% ipython --no-banner

In [1]: import numpy as np

In [2]: np.set_printoptions(suppress=True, linewidth=200)

In [3]: M = np.load("block1.npy")

In [4]: print(M.round(3))
[[ 0.642 -0.164 -0.231  0.283  0.169 -0.002 -0.041  0.127 -0.152]
 [-0.164  0.58   0.029 -0.12   0.067  0.24  -0.24   0.206 -0.199]
 [-0.231  0.029  0.195  0.005  0.057  0.2    0.122 -0.064  0.201]
 [ 0.283 -0.12   0.005  0.228  0.18   0.182  0.096  0.027  0.076]
 [ 0.169  0.067  0.057  0.18   0.243  0.226 -0.046  0.158  0.192]
 [-0.002  0.24   0.2    0.182  0.226  0.621  0.219 -0.039 -0.066]
 [-0.041 -0.24   0.122  0.096 -0.046  0.219  0.415 -0.32  -0.084]
 [ 0.127  0.206 -0.064  0.027  0.158 -0.039 -0.32   0.31   0.147]
 [-0.152 -0.199  0.201  0.076  0.192 -0.066 -0.084  0.147  0.767]]

In [5]: # rank 4

In [6]: Uu, s, vt = np.linalg.svd(M)

In [7]: np.argmax(s[:-1] / (s[1:] + 1e-6)) + 1
Out[7]: np.int64(4)

In [8]: B = Uu[:, :4] @ np.diag(s[:4]) @ vt[:4]

In [9]: np.round(np.abs(M - B).max(), 3)
Out[9]: np.float64(0.0)

In [10]: round(float(np.linalg.norm(M - B) / np.linalg.norm(M)), 3)
Out[10]: 0.0

In [11]: A = np.array([[-3, 1, 1, -1], [3, -3, 1, -3], [2, -1, 3, -1]])

In [12]: A[0] = A[2]

In [13]: print(A)
[[ 2 -1  3 -1]
 [ 3 -3  1 -3]
 [ 2 -1  3 -1]]

In [14]: # row 2 repeats row 0

In [15]: theta = np.radians(180)

In [16]: Rm = np.eye(4)

In [17]: Rm[2, 2] = Rm[0, 0] = np.cos(theta)

In [18]: Rm[2, 0], Rm[0, 2] = -np.sin(theta), np.sin(theta)

In [19]: Rm.round(3) + 0
Out[19]: 
array([[-1.,  0.,  0.,  0.],
       [ 0.,  1.,  0.,  0.],
       [ 0.,  0., -1.,  0.],
       [ 0.,  0.,  0.,  1.]])

In [20]: B = A @ Rm.T

In [21]: round(float(np.linalg.det(Rm)), 3), np.trace(Rm)
Out[21]: (1.0, np.float64(0.0))

In [22]: np.allclose(A @ A.T, B @ B.T)
Out[22]: True

In [23]: np.abs(B - A).max(axis=0)
Out[23]: array([6., 0., 6., 0.])

In [24]: np.allclose(np.linalg.norm(A, axis=1), np.linalg.norm(B, axis=1))
Out[24]: True

In [25]: B.round(3)
Out[25]: 
array([[-2., -1., -3., -1.],
       [-3., -3., -1., -3.],
       [-2., -1., -3., -1.]])

In [26]: G = A.T @ A

In [27]: G
Out[27]: 
array([[ 17, -13,  15, -13],
       [-13,  11,  -9,  11],
       [ 15,  -9,  19,  -9],
       [-13,  11,  -9,  11]])

In [28]: np.trace(G), (A ** 2).sum()
Out[28]: (np.int64(58), np.int64(58))

In [29]: np.allclose(G, G.T)
Out[29]: True

In [30]: (A @ A.T).shape
Out[30]: (3, 3)

In [31]: x0 = np.array([1, 1, 4, -4])

In [32]: h1 = np.maximum(G @ x0, 0)

In [33]: np.maximum(G @ (3 * x0), 0)
Out[33]: array([348,   0, 354,   0])

In [34]: np.flatnonzero(h1 > 1e-9)
Out[34]: array([0, 2])

In [35]: np.tanh(G @ x0)
Out[35]: array([ 1., -1.,  1., -1.])

In [36]: rng = np.random.default_rng(2)

In [37]: lab = rng.integers(0, 2, 10)

In [38]: J = np.triu((lab[:, None] == lab) & (rng.random((10, 10)) < 0.8), 1).astype(int)

In [39]: J += J.T

In [40]: print(J)
[[0 0 0 0 0 1 0 0 0 1]
 [0 0 1 1 1 0 1 0 1 0]
 [0 1 0 1 1 0 0 1 0 0]
 [0 1 1 0 1 0 1 0 1 0]
 [0 1 1 1 0 0 1 0 0 0]
 [1 0 0 0 0 0 0 0 0 1]
 [0 1 0 1 1 0 0 1 1 0]
 [0 0 1 0 0 0 1 0 1 0]
 [0 1 0 1 0 0 1 1 0 0]
 [1 0 0 0 0 1 0 0 0 0]]

In [41]: lab = rng.permutation(10)

In [42]: B = J[:, lab] * rng.choice([-1, 1], 10)

In [43]: B
Out[43]: 
array([[ 0,  0, -1,  0,  0,  1,  0,  0,  0,  0],
       [-1, -1,  0,  0,  1,  0,  0,  0, -1,  1],
       [-1,  0,  0,  1,  0,  0,  0,  1, -1,  0],
       [-1, -1,  0,  1,  1,  0,  0,  0,  0,  1],
       [ 0,  0,  0,  1,  1,  0,  0,  0, -1,  1],
       [ 0,  0,  0,  0,  0,  1,  1,  0,  0,  0],
       [-1, -1,  0,  1,  0,  0,  0,  1, -1,  0],
       [ 0, -1,  0,  0,  1,  0,  0,  0,  0,  1],
       [ 0,  0,  0,  1,  0,  0,  0,  1, -1,  1],
       [ 0,  0, -1,  0,  0,  0,  1,  0,  0,  0]])

In [44]: Uu, _, vt = np.linalg.svd(J.T @ B)

In [45]: print(lab)
[4 8 5 1 2 9 0 7 3 6]

In [46]: np.round(np.linalg.lstsq(J, B)[0], 3) + 0
Out[46]: 
array([[ 0.,  0.,  0.,  0.,  0.,  0.,  1.,  0.,  0.,  0.],
       [ 0.,  0.,  0.,  1.,  0.,  0.,  0.,  0.,  0.,  0.],
       [ 0.,  0.,  0.,  0.,  1.,  0.,  0.,  0.,  0.,  0.],
       [ 0.,  0.,  0.,  0.,  0.,  0.,  0.,  0., -1.,  0.],
       [-1.,  0.,  0.,  0.,  0.,  0.,  0.,  0.,  0.,  0.],
       [ 0.,  0., -1.,  0.,  0.,  0.,  0.,  0.,  0.,  0.],
       [ 0.,  0.,  0.,  0.,  0.,  0.,  0.,  0.,  0.,  1.],
       [ 0.,  0.,  0.,  0.,  0.,  0.,  0.,  1.,  0.,  0.],
       [ 0., -1.,  0.,  0.,  0.,  0.,  0.,  0.,  0.,  0.],
       [ 0.,  0.,  0.,  0.,  0.,  1.,  0.,  0.,  0.,  0.]])
